>>> import numpy as np
>>> np.set_printoptions(precision=2, suppress=True, linewidth=160, sign=" ")
>>> tidy = lambda a: np.round(a, 2) + 0
>>> X = np.load("w.npy")
>>> tidy(X)
array([[ 1.2 , -0.03, -0.67,  1.1 ,  0.16,  1.43, -0.22],
       [ 0.51, -0.91, -1.65, -0.57,  0.45, -0.77, -0.93],
       [ 1.36,  0.76,  0.07,  0.65, -1.33, -0.64,  1.38],
       [-0.87, -1.7 , -0.09, -0.39, -0.47,  0.34,  1.43],
       [ 0.74, -0.86,  1.4 , -0.26, -0.97, -0.1 , -1.06],
       [ 1.04,  0.55,  0.55, -0.65,  1.21,  0.23,  0.9 ]])
>>> cov = X.T @ X
>>> tidy(np.linalg.svd(X, compute_uv=False) ** 2)
array([ 9.  ,  7.29,  5.9 ,  4.78,  3.87,  3.14])
>>> tidy(np.linalg.eigvalsh(cov)[::-1])
array([ 9.  ,  7.29,  5.9 ,  4.78,  3.87,  3.14,  0.  ])
>>> tidy(np.trace(cov)), tidy((X ** 2).sum())
(np.float64(33.99), np.float64(33.99))
>>> np.linalg.matrix_rank(cov)
np.int64(6)
>>> np.unravel_index(np.abs(X).argmax(), X.shape)
(np.int64(3), np.int64(1))
>>> np.linalg.rank(X)
Traceback (most recent call last):
  File "<python-input-11>", line 1, in <module>
    np.linalg.rank(X)
    ^^^^^^^^^^^^^^
AttributeError: module 'numpy.linalg' has no attribute 'rank'
>>> tidy(np.abs(X).max())
np.float64(1.7)
>>> w1 = np.array([[-7, 3], [8, -9], [1, 4], [5, 6], [-7, 5], [7, -5], [-2, -6]])
>>> beta = np.array([2, -1])
>>> hid = np.maximum(X @ w1 + beta, 0)
>>> (hid > 0).astype(int)
array([[ 1,  1],
       [ 0,  1],
       [ 1,  0],
       [ 0,  0],
       [ 0,  1],
       [ 0,  0]])
>>> np.linalg.matrix_rank(hid)
np.int64(2)
>>> Z = np.array([[1, -5, 2], [2, -3, 2]])
>>> w1 @ Z
array([[ -1,  26,  -8],
       [-10, -13,  -2],
       [  9, -17,  10],
       [ 17, -43,  22],
       [  3,  20,  -4],
       [ -3, -20,   4],
       [-14,  28, -16]])
>>> arr = np.load("layer12.npy")
>>> arr
array([[ 2,  1,  0],
       [ 1,  2,  1],
       [ 0,  1,  2]])
>>> O, vecs = np.linalg.qr(arr[:, :2])[0], np.linalg.qr(arr[:, 2:])[0]
>>> sigma = np.linalg.svd(O.T @ vecs, compute_uv=False)
>>> tidy(np.degrees(np.arccos(sigma.clip(0, 1))))
array([ 28.56])
>>> (sigma > 0.9).sum()
np.int64(0)
>>> M = np.array([[2, 2, -3, 4, 4, -6],
...     [-2, -3, -3, -4, -6, -6],
...     [-1, 1, -2, -2, 2, -4],
...     [4, 4, -6, 6, 6, -9],
...     [-4, -6, -6, -6, -9, -9],
...     [-2, 2, -4, -3, 3, -6]])
>>> O, r_ = np.linalg.qr(M)
>>> tidy(O.T @ O)
array([[ 1.,  0.,  0.,  0.,  0.,  0.],
       [ 0.,  1.,  0.,  0.,  0.,  0.],
       [ 0.,  0.,  1.,  0.,  0.,  0.],
       [ 0.,  0.,  0.,  1.,  0.,  0.],
       [ 0.,  0.,  0.,  0.,  1.,  0.],
       [ 0.,  0.,  0.,  0.,  0.,  1.]])
>>> np.allclose(r_.T @ r_, M.T @ M)
True
>>> tidy(r_)
array([[ -6.71,  -6.71,  -1.49, -10.73, -10.73,  -2.39],
       [  0.  ,   5.  ,  -1.  ,   0.  ,   8.  ,  -1.6 ],
       [  0.  ,   0.  ,  10.33,   0.  ,   0.  ,  16.53],
       [  0.  ,   0.  ,   0.  ,   1.34,   1.34,   0.3 ],
       [  0.  ,   0.  ,   0.  ,   0.  ,   1.  ,  -0.2 ],
       [  0.  ,   0.  ,   0.  ,   0.  ,   0.  ,  -2.07]])
>>> vec = np.array([3, -2, -2, -5, 5, 0])
>>> target = M @ vec
>>> target
array([ 8, -4, 19, 16, -3, 28])
>>> tidy(np.linalg.solve(M, target + M[:, 5]))
array([ 3., -2., -2., -5.,  5.,  1.])
>>> tidy(np.linalg.solve(M, 4 * target))
array([ 12.,  -8.,  -8., -20.,  20.,   0.])
>>> m1 = np.load("dump.npy")
>>> tidy(m1)
array([[-0.04, -0.3 ,  0.7 ,  0.41, -0.49, -0.08,  0.1 ],
       [ 0.4 , -0.22, -0.22, -0.28, -0.33, -0.74, -0.01],
       [-0.04, -0.65, -0.44,  0.53,  0.15,  0.03, -0.27],
       [-0.4 ,  0.  , -0.13,  0.2 ,  0.24, -0.37,  0.76],
       [-0.76, -0.05,  0.11, -0.25,  0.  , -0.33, -0.48],
       [ 0.27,  0.32,  0.31,  0.38,  0.56, -0.43, -0.29],
       [-0.13,  0.58, -0.38,  0.47, -0.51, -0.08, -0.13]])
>>> tidy(m1 @ m1.T)
array([[ 1.,  0.,  0.,  0.,  0.,  0.,  0.],
       [ 0.,  1.,  0.,  0.,  0.,  0.,  0.],
       [ 0.,  0.,  1.,  0.,  0.,  0.,  0.],
       [ 0.,  0.,  0.,  1.,  0.,  0.,  0.],
       [ 0.,  0.,  0.,  0.,  1.,  0.,  0.],
       [ 0.,  0.,  0.,  0.,  0.,  1.,  0.],
       [ 0.,  0.,  0.,  0.,  0.,  0.,  1.]])
>>> tidy(m1[:, 0] @ m1[:, 6])
np.float64(0.0)
>>> tidy(np.linalg.norm(m1, axis=0))
array([ 1.,  1.,  1.,  1.,  1.,  1.,  1.])
>>> vec = np.array([2, -2, -2, -2, 2, 1, 0])
>>> tidy(np.abs(np.linalg.eigvals(m1)))
array([ 1.,  1.,  1.,  1.,  1.,  1.,  1.])
>>> tidy(np.linalg.det(m1))
np.float64(1.0)
>>> [p for p in range(1, 25) if np.allclose(np.linalg.matrix_power(m1, p), np.eye(7))]
[]
>>> tidy(m1.T @ (m1 @ vec))
array([ 2., -2., -2., -2.,  2.,  1.,  0.])
>>> tidy(np.linalg.inv(m1))
array([[-0.04,  0.4 , -0.04, -0.4 , -0.76,  0.27, -0.13],
       [-0.3 , -0.22, -0.65,  0.  , -0.05,  0.32,  0.58],
       [ 0.7 , -0.22, -0.44, -0.13,  0.11,  0.31, -0.38],
       [ 0.41, -0.28,  0.53,  0.2 , -0.25,  0.38,  0.47],
       [-0.49, -0.33,  0.15,  0.24,  0.  ,  0.56, -0.51],
       [-0.08, -0.74,  0.03, -0.37, -0.33, -0.43, -0.08],
       [ 0.1 , -0.01, -0.27,  0.76, -0.48, -0.29, -0.13]])
>>> tidy(np.sort(np.abs(np.degrees(np.angle(np.linalg.eigvals(m1))))))
array([   0.  ,   60.74,   60.74,  122.96,  122.96,  167.63,  167.63])
>>> tidy(np.linalg.norm(vec)), tidy(np.linalg.norm(m1 @ vec))
(np.float64(4.58), np.float64(4.58))
>>> O, r_ = np.linalg.qr(m1)
>>> tidy(np.trace(O @ O.T))
np.float64(7.0)
>>> tidy(abs(r_[0, 0])), tidy(np.linalg.norm(m1[:, 0]))
(np.float64(1.0), np.float64(1.0))
>>> O.shape, r_.shape
((7, 7), (7, 7))
>>> np.allclose(r_.T @ r_, m1.T @ m1)
True
>>> t3 = np.stack([m1, 5 * m1, m1[::-1]])
>>> np.linalg.matrix_rank(t3.reshape(3, -1))
np.int64(2)
>>> tidy(np.linalg.norm(t3, axis=(1, 2)))
array([  2.65,  13.23,   2.65])
>>> np.linalg.matrix_rank(t3)
array([ 7,  7,  7])
>>> J = np.load("m.npy")
>>> tidy(J)
array([[-0.3 ,  0.02,  0.78,  0.12,  0.54],
       [ 0.39, -0.56,  0.49, -0.36, -0.4 ],
       [-0.23, -0.73, -0.38, -0.17,  0.49],
       [ 0.52,  0.34, -0.06, -0.59,  0.5 ],
       [ 0.66, -0.19, -0.03,  0.69,  0.25]])
>>> tidy(np.linalg.svd(J, compute_uv=False))
array([ 1.,  1.,  1.,  1.,  1.])
>>> tidy(J[:, 1] @ J[:, 2])
np.float64(0.0)
>>> tidy(np.linalg.norm(J, axis=0))
array([ 1.,  1.,  1.,  1.,  1.])
>>> E = np.loadtxt("out8.csv", delimiter=",")
>>> E
array([[ 1.  ,  0.9 ,  0.81,  0.73,  0.66],
       [ 0.9 ,  1.  ,  0.9 ,  0.81,  0.73],
       [ 0.81,  0.9 ,  1.  ,  0.9 ,  0.81],
       [ 0.73,  0.81,  0.9 ,  1.  ,  0.9 ],
       [ 0.66,  0.73,  0.81,  0.9 ,  1.  ]])
>>> # symmetric, so the eigenvalues are real
>>> L = np.linalg.cholesky(E)
>>> tidy(np.diag(L) ** 2)
array([ 1.  ,  0.19,  0.19,  0.19,  0.19])
>>> L @ L.T
array([[ 1.  ,  0.9 ,  0.81,  0.73,  0.66],
       [ 0.9 ,  1.  ,  0.9 ,  0.81,  0.73],
       [ 0.81,  0.9 ,  1.  ,  0.9 ,  0.81],
       [ 0.73,  0.81,  0.9 ,  1.  ,  0.9 ],
       [ 0.66,  0.73,  0.81,  0.9 ,  1.  ]])
>>> np.linalg.eigvalsh(E).min() > 0
np.True_
>>> W0 = np.load("a.npy")
>>> W0
array([[ 0,  0,  0,  0],
       [ 4,  5,  4,  5],
       [ 0,  0,  0,  0],
       [ 4,  5,  4,  5]])
>>> # looks like rank 1
>>> left, sigma, Vh = np.linalg.svd(W0)
>>> tidy(sigma)
array([ 12.81,   0.  ,   0.  ,   0.  ])
>>> np.argmax(sigma[:-1] / (sigma[1:] + 1e-6)) + 1
np.int64(1)
>>> out = left[:, :1] @ np.diag(sigma[:1]) @ Vh[:1]
>>> tidy(np.linalg.norm(W0 - out) / np.linalg.norm(W0))
np.float64(0.0)
>>> tidy(np.linalg.norm(W0 - out, 2)), tidy(sigma[1])
(np.float64(0.0), np.float64(0.0))
>>> r = np.linalg.matrix_rank(W0)
>>> r
np.int64(1)
>>> ns = np.linalg.svd(W0)[2][r:].T
>>> [int(np.linalg.matrix_rank(W0[:i])) for i in range(1, len(W0) + 1)]
[0, 1, 1, 1]
>>> np.linalg.matrix_rank(W0.T @ W0), np.linalg.matrix_rank(W0 @ W0.T)
(np.int64(1), np.int64(1))
>>> np.allclose(W0 @ ns, 0)
True
>>> tidy(ns @ ns.T)
array([[ 0.8 , -0.24, -0.2 , -0.24],
       [-0.24,  0.7 , -0.24, -0.3 ],
       [-0.2 , -0.24,  0.8 , -0.24],
       [-0.24, -0.3 , -0.24,  0.7 ]])
